>>> import numpy as np
>>> from numpy import linalg as LA
>>> np.set_printoptions(precision=2, suppress=True, linewidth=100)
>>> M = np.load("dump.npy")
>>> M
array([[ 10,  -2,  -5,   8,   0,  -7,  -6,   1,  -1,  14],
       [ -2, -18,   5, -10,  -3,  -5,  11,   1,  -6,  -3],
       [ -5,   5, -18,   0,  -7,   4,   7,  -9, -14,  -7],
       [  8, -10,   0,  -6,   6,   7, -13,  -6,  -8,   0],
       [  0,  -3,  -7,   6,  -6,   3,  10,  11, -11,   8],
       [ -7,  -5,   4,   7,   3, -16,  -2,  12,  -2,  15],
       [ -6,  11,   7, -13,  10,  -2,  -6,   1,  -2,   7],
       [  1,   1,  -9,  -6,  11,  12,   1,   2,  -8,  -7],
       [ -1,  -6, -14,  -8, -11,  -2,  -2,  -8,  -6,   8],
       [ 14,  -3,  -7,   0,   8,  15,   7,  -7,   8,  -8]])
>>> # symmetric, so the eigenvalues are real
>>> np.all(LA.eigvalsh(M) > 0)
np.False_
>>> round(float(LA.eigvalsh(M).min()), 2)
-43.87
>>> M.reshape(2, -1)
array([[ 10,  -2,  -5,   8,   0,  -7,  -6,   1,  -1,  14,  -2, -18,   5, -10,  -3,  -5,  11,   1,
         -6,  -3,  -5,   5, -18,   0,  -7,   4,   7,  -9, -14,  -7,   8, -10,   0,  -6,   6,   7,
        -13,  -6,  -8,   0,   0,  -3,  -7,   6,  -6,   3,  10,  11, -11,   8],
       [ -7,  -5,   4,   7,   3, -16,  -2,  12,  -2,  15,  -6,  11,   7, -13,  10,  -2,  -6,   1,
         -2,   7,   1,   1,  -9,  -6,  11,  12,   1,   2,  -8,  -7,  -1,  -6, -14,  -8, -11,  -2,
         -2,  -8,  -6,   8,  14,  -3,  -7,   0,   8,  15,   7,  -7,   8,  -8]])
>>> blk = M.reshape(10, 2, -1)
>>> blk.shape
(10, 2, 5)
>>> np.einsum("ihd,ihd->ih", blk, blk)
array([[193, 283],
       [462, 192],
       [423, 391],
       [236, 318],
       [130, 415],
       [148, 633],
       [475,  94],
       [240, 262],
       [418, 172],
       [318, 451]])
>>> np.einsum("ihd,jhd->hij", blk, blk).shape
(2, 10, 10)
>>> np.swapaxes(blk, 1, 2)[9]
array([[14, 15],
       [-3,  7],
       [-7, -7],
       [ 0,  8],
       [ 8, -8]])
>>> mat = np.loadtxt("case0.csv", delimiter=",")
>>> mat
array([[-1.,  0.,  0.,  0.,  0.,  0.,  0.,  0.],
       [ 1.,  0.,  0.,  0.,  0.,  0.,  0.,  0.],
       [ 2.,  1., -1.,  0.,  0.,  0.,  0.,  0.],
       [ 1.,  2.,  1., -2.,  0.,  0.,  0.,  0.],
       [-1.,  1.,  2., -2.,  0.,  0.,  0.,  0.],
       [-1.,  0., -1.,  2.,  0.,  2.,  0.,  0.],
       [ 0.,  0.,  2., -2.,  1.,  2.,  2.,  0.],
       [ 2.,  1.,  2.,  0., -1., -2.,  1., -2.]])
>>> Uu, s, vt = LA.svd(mat)
>>> s.round(2) + 0
array([5.86, 4.58, 2.85, 2.64, 1.82, 0.51, 0.  , 0.  ])
>>> A2 = Uu[:, :6] @ np.diag(s[:6]) @ vt[:6]
>>> LA.matrix_rank(mat, rtol=0.05)
np.int64(6)
>>> np.round(LA.norm(mat - A2, 2), 2), round(float(s[6]), 2)
(np.float64(0.0), 0.0)
>>> round(LA.norm(mat - A2) / LA.norm(mat), 2)
np.float64(0.0)
>>> vals, vecs = LA.eigh(M)
>>> x = np.array([2, -1, 3, 2, 2, -1, 1, -5, -2, -5])
>>> x @ M @ x
np.int64(-400)
>>> (np.sign(vecs[:, -1].round(6)) == np.sign(vecs[0, -1].round(6))).astype(int)
array([1, 0, 0, 1, 1, 1, 0, 0, 1, 1])
>>> np.sort(LA.eigvals(mat))
array([-2., -2., -1., -1.,  0.,  0.,  2.,  2.])
>>> [int(LA.matrix_rank(LA.matrix_power(mat, p))) for p in range(1, 9)]
[6, 6, 6, 6, 6, 6, 6, 6]
>>> LA.cond(mat) > 100
np.True_
>>> [round(float(x), 2) for x in LA.svd(mat, compute_uv=False)[:3]]
[5.86, 4.58, 2.85]
>>> np.argsort(-LA.norm(mat, axis=0).round(6), kind="stable")[:3]
array([3, 2, 0])
>>> np.round(LA.norm(mat, 2) / LA.norm(mat), 2)
np.float64(0.68)
>>> np.allclose(mat[:-1].T @ LA.lstsq(mat[:-1].T, mat[-1])[0], mat[-1])
False
>>> np.round(mat @ LA.pinv(mat) @ mat, 2) + 0
array([[-1.,  0.,  0.,  0.,  0.,  0.,  0.,  0.],
       [ 1.,  0.,  0.,  0.,  0.,  0.,  0.,  0.],
       [ 2.,  1., -1.,  0.,  0.,  0.,  0.,  0.],
       [ 1.,  2.,  1., -2.,  0.,  0.,  0.,  0.],
       [-1.,  1.,  2., -2.,  0.,  0.,  0.,  0.],
       [-1.,  0., -1.,  2.,  0.,  2.,  0.,  0.],
       [ 0.,  0.,  2., -2.,  1.,  2.,  2.,  0.],
       [ 2.,  1.,  2.,  0., -1., -2.,  1., -2.]])
>>> np.abs(np.diag(LA.qr(mat)[1])) > 1e-9
array([ True,  True,  True,  True,  True,  True, False, False])
>>> np.round(np.trace(LA.pinv(mat) @ mat), 2)
np.float64(6.0)
>>> m1 = np.array([[0, 0, 0, 0, 0, 0],
...     [1, 2, 0, 0, 0, 0],
...     [1, 1, 0, 0, 0, 0],
...     [0, 0, 0, 0, 0, 0],
...     [0, 0, 1, 2, 0, 0],
...     [0, 0, 1, 1, 0, 0],
...     [0, 0, 0, 0, 0, 0],
...     [0, 0, 0, 0, 1, 2],
...     [0, 0, 0, 0, 1, 1]])
>>> # row 3 repeats row 0
>>> proj = m1 @ LA.solve(m1.T @ m1, m1.T)
>>> np.diag(proj)
array([0., 1., 1., 0., 1., 1., 0., 1., 1.])
>>> LA.eigvalsh(proj)
array([0., 0., 0., 1., 1., 1., 1., 1., 1.])
>>> proj @ m1[:, 2]
array([0., 0., 0., 0., 1., 1., 0., 0., 0.])
>>> np.round(LA.norm(m1[7], 1), 2), np.round(LA.norm(m1[7], np.inf), 2)
(np.float64(3.0), np.float64(2.0))
>>> LA.norm(m1, axis=1)
array([0.  , 2.24, 1.41, 0.  , 2.24, 1.41, 0.  , 2.24, 1.41])
>>> x = np.array([-2, -2, -1, -1, -2, 1])
>>> m1 @ (2 * x)
array([  0, -12,  -8,   0,  -6,  -4,   0,   0,  -2])
>>> np.einsum("ij,j->i", m1, x)
array([ 0, -6, -4,  0, -3, -2,  0,  0, -1])
>>> m1 * x
array([[ 0,  0,  0,  0,  0,  0],
       [-2, -4,  0,  0,  0,  0],
       [-2, -2,  0,  0,  0,  0],
       [ 0,  0,  0,  0,  0,  0],
       [ 0,  0, -1, -2,  0,  0],
       [ 0,  0, -1, -1,  0,  0],
       [ 0,  0,  0,  0,  0,  0],
       [ 0,  0,  0,  0, -2,  2],
       [ 0,  0,  0,  0, -2,  1]])
>>> (m1 @ x).argmax()
np.int64(0)
>>> x = np.array([2, -3, 0, 3, -2, 1])
>>> y = m1 @ x
>>> y
array([ 0, -4, -1,  0,  6,  3,  0,  0, -1])
>>> LA.solve(m1.T @ m1, m1.T @ y)
array([ 2., -3.,  0.,  3., -2.,  1.])
>>> np.round(LA.lstsq(m1, y)[0], 2) + 0
array([ 2., -3.,  0.,  3., -2.,  1.])
>>> np.round(LA.pinv(m1) @ m1, 2) + 0
array([[1., 0., 0., 0., 0., 0.],
       [0., 1., 0., 0., 0., 0.],
       [0., 0., 1., 0., 0., 0.],
       [0., 0., 0., 1., 0., 0.],
       [0., 0., 0., 0., 1., 0.],
       [0., 0., 0., 0., 0., 1.]])
>>> rng = np.random.default_rng(899)
>>> y = y + 0.1 * rng.normal(size=9)
>>> y.round(2) + 0
array([-0.03, -3.85, -1.08, -0.02,  5.94,  3.18, -0.14,  0.  , -0.8 ])
>>> coef, *_ = LA.lstsq(m1, y)
>>> np.round(m1.T @ (y - m1 @ coef), 2) + 0
array([0., 0., 0., 0., 0., 0.])
>>> A2 = np.c_[m1[:, :2] @ np.array([[2, 0], [-2, -5]]), np.array([2, 0, 2, 0, 1, 1, 1, 3, 1])]
>>> A2
array([[  0,   0,   2],
       [ -2, -10,   0],
       [  0,  -5,   2],
       [  0,   0,   0],
       [  0,   0,   1],
       [  0,   0,   1],
       [  0,   0,   1],
       [  0,   0,   3],
       [  0,   0,   1]])
>>> LA.matrix_rank(np.c_[m1, A2])
np.int64(7)
>>> np.round(LA.lstsq(m1, A2[:, 0])[0], 2) + 0
array([ 2., -2.,  0.,  0.,  0.,  0.])
>>> A2 = np.array([[-0.2, -0.4, -0.9, 0.1],
...     [0.8, 0.4, -1.7, 0.6],
...     [-0.7, 1.0, -0.1, 0.4],
...     [0.4, 0.1, -0.7, 1.1],
...     [2.0, -0.2, -1.1, 0.0],
...     [0.6, -0.8, 0.8, -0.6],
...     [-2.5, 0.9, 0.1, 0.1]])
>>> cent = np.array([[2.1, -0.5, 1.2, -0.3, 0.6, 0.3],
...     [0.4, 1.9, -0.5, -2.2, -1.4, -0.6],
...     [1.1, 1.0, 0.5, 0.5, 0.1, 0.1],
...     [-0.8, -1.1, -0.7, -1.0, 1.3, 0.1]])
>>> feats = A2 @ cent
>>> feats
array([[-1.65, -1.67, -0.56,  0.39,  0.48,  0.1 ],
       [-0.51, -2.  , -0.51, -2.57,  0.53, -0.11],
       [-1.5 ,  1.71, -1.67, -2.44, -1.31, -0.78],
       [-0.77, -1.92, -0.69, -1.79,  1.46,  0.1 ],
       [ 2.91, -2.48,  1.95, -0.71,  1.37,  0.61],
       [ 2.3 , -0.36,  1.94,  2.58,  0.78,  0.68],
       [-4.86,  2.95, -3.47, -1.28, -2.62, -1.27]])
>>> # null space of dimension 2
>>> lab = rng.permutation(8)
>>> lab
array([6, 1, 3, 2, 4, 0, 5, 7])
>>> A2 = mat[lab][:, lab]
>>> np.trace(A2)
np.float64(-2.0)
>>> np.sort(np.abs(LA.eigvals(A2)))
array([0., 0., 1., 1., 2., 2., 2., 2.])
>>> A2
array([[ 2.,  0., -2.,  2.,  1.,  0.,  2.,  0.],
       [ 0.,  0.,  0.,  0.,  0.,  1.,  0.,  0.],
       [ 0.,  2., -2.,  1.,  0.,  1.,  0.,  0.],
       [ 0.,  1.,  0., -1.,  0.,  2.,  0.,  0.],
       [ 0.,  1., -2.,  2.,  0., -1.,  0.,  0.],
       [ 0.,  0.,  0.,  0.,  0., -1.,  0.,  0.],
       [ 0.,  0.,  2., -1.,  0., -1.,  2.,  0.],
       [ 1.,  1.,  0.,  2., -1.,  2., -2., -2.]])
>>> np.diag(A2)
array([ 2.,  0., -2., -1.,  0., -1.,  2., -2.])
>>> np.allclose(A2, mat)
False
>>> Uu, s, vt = LA.svd(A2)
>>> vecs = vt[:(s > 1e-8).sum()]
>>> x = A2[7] + 3 * A2[6] + rng.integers(2) * np.eye(8)[4]
>>> x
array([ 1.,  1.,  6., -1., -1., -1.,  4., -2.])
>>> np.diag(vecs.T @ vecs)
array([0.83, 0.92, 0.82, 0.92, 0.2 , 1.  , 0.92, 0.39])
>>> round(float(LA.norm(feats, 2) / LA.norm(feats)), 2)
0.85
>>> LA.cond(feats) > 100
np.True_
>>> LA.matrix_rank(feats, rtol=0.1)
np.int64(3)
>>> [round(float(x), 2) for x in LA.svd(feats, compute_uv=False)[:3]]
[9.87, 5.46, 2.94]
>>> feats @ LA.pinv(feats) @ feats
array([[-1.65, -1.67, -0.56,  0.39,  0.48,  0.1 ],
       [-0.51, -2.  , -0.51, -2.57,  0.53, -0.11],
       [-1.5 ,  1.71, -1.67, -2.44, -1.31, -0.78],
       [-0.77, -1.92, -0.69, -1.79,  1.46,  0.1 ],
       [ 2.91, -2.48,  1.95, -0.71,  1.37,  0.61],
       [ 2.3 , -0.36,  1.94,  2.58,  0.78,  0.68],
       [-4.86,  2.95, -3.47, -1.28, -2.62, -1.27]])
>>> np.allclose(feats[:-1].T @ LA.lstsq(feats[:-1].T, feats[-1])[0], feats[-1])
True
>>> np.unique(feats.round(6), axis=0).shape
(7, 6)
>>> J = np.loadtxt("layer5.csv", delimiter=",")
>>> J
array([[  0. ,   0.5,  -1.7,   0.8],
       [ -1.5,   0.1,  -0.6,  -0.4],
       [  0.5,   1.9,  -1.5,   0.4],
       [  1.5,  -1. ,  -0.8,  -1.1],
       [  0.1,   1.1,   0.3,   2.6],
       [  0. ,   0.5,   0.9,  -0.9],
       [  0.6,   0.7,  -1.2,  -0.9],
       [ -1. ,  -0.6,  -0.8,   0.5],
       [  0.2,   1.4,  -0.2,  -0.3],
       [ -0.5,   0.1,   0.3,  -0.4],
       [ -0.6,   0.7,  -1.2,   0.8],
       [  0.1,   0. ,   0. ,  -0.3],
       [  1.5,   0.4,   0.4,   0.7],
       [  0.8,   0.3,  -1.9,  -0.9],
       [  1. ,  -1.3,   0.9,  -1.1],
       [ -0.8,  -0.1,  -0.3,   1.6],
       [  0.7,  -2.2,   1.4,   0.2],
       [  2. , -14. , -25. ,  -8. ],
       [  0.1,   0.4,  -0.1,   1.3],
       [ -0.8,  -0.2,  -1.6,   1.9],
       [  0.4,   0. ,  -0.1,  -1.4],
       [  0.3,  -0.3,  -0.2,   1.3],
       [  2. ,  -0.1,   0. ,  -0.8],
       [  0.4,   1.2,   1.7,  -0.8],
       [  0.3,   1.4,   0.4,  -0.5],
       [  0.1,   0.8,   1.5,   1.7],
       [ -0.7,   1.3,  -0.5,   0.8],
       [ -1.2,   0.2,   1.8,  -0.8],
       [  0.2,   1.5,   0.9,  -0.7]])
>>> # row 17 dominates
>>> np.count_nonzero(mat)
np.int64(29)
>>> mat - mat[0]
array([[ 0.,  0.,  0.,  0.,  0.,  0.,  0.,  0.],
       [ 2.,  0.,  0.,  0.,  0.,  0.,  0.,  0.],
       [ 3.,  1., -1.,  0.,  0.,  0.,  0.,  0.],
       [ 2.,  2.,  1., -2.,  0.,  0.,  0.,  0.],
       [ 0.,  1.,  2., -2.,  0.,  0.,  0.,  0.],
       [ 0.,  0., -1.,  2.,  0.,  2.,  0.,  0.],
       [ 1.,  0.,  2., -2.,  1.,  2.,  2.,  0.],
       [ 3.,  1.,  2.,  0., -1., -2.,  1., -2.]])
>>> np.round(LA.svd(mat, compute_uv=False), 2) + 0
array([5.86, 4.58, 2.85, 2.64, 1.82, 0.51, 0.  , 0.  ])
>>> np.diff(mat, axis=0)
array([[ 2.,  0.,  0.,  0.,  0.,  0.,  0.,  0.],
       [ 1.,  1., -1.,  0.,  0.,  0.,  0.,  0.],
       [-1.,  1.,  2., -2.,  0.,  0.,  0.,  0.],
       [-2., -1.,  1.,  0.,  0.,  0.,  0.,  0.],
       [ 0., -1., -3.,  4.,  0.,  2.,  0.,  0.],
       [ 1.,  0.,  3., -4.,  1.,  0.,  2.,  0.],
       [ 2.,  1.,  0.,  2., -2., -4., -1., -2.]])
>>> np.abs(mat).max()
np.float64(2.0)
>>> mat.sum(axis=0)
array([ 3.,  5.,  5., -4.,  0.,  2.,  3., -2.])
>>> mat.shape
(8, 8)
>>> np.unravel_index(np.abs(mat).argmax(), mat.shape)
(np.int64(2), np.int64(0))
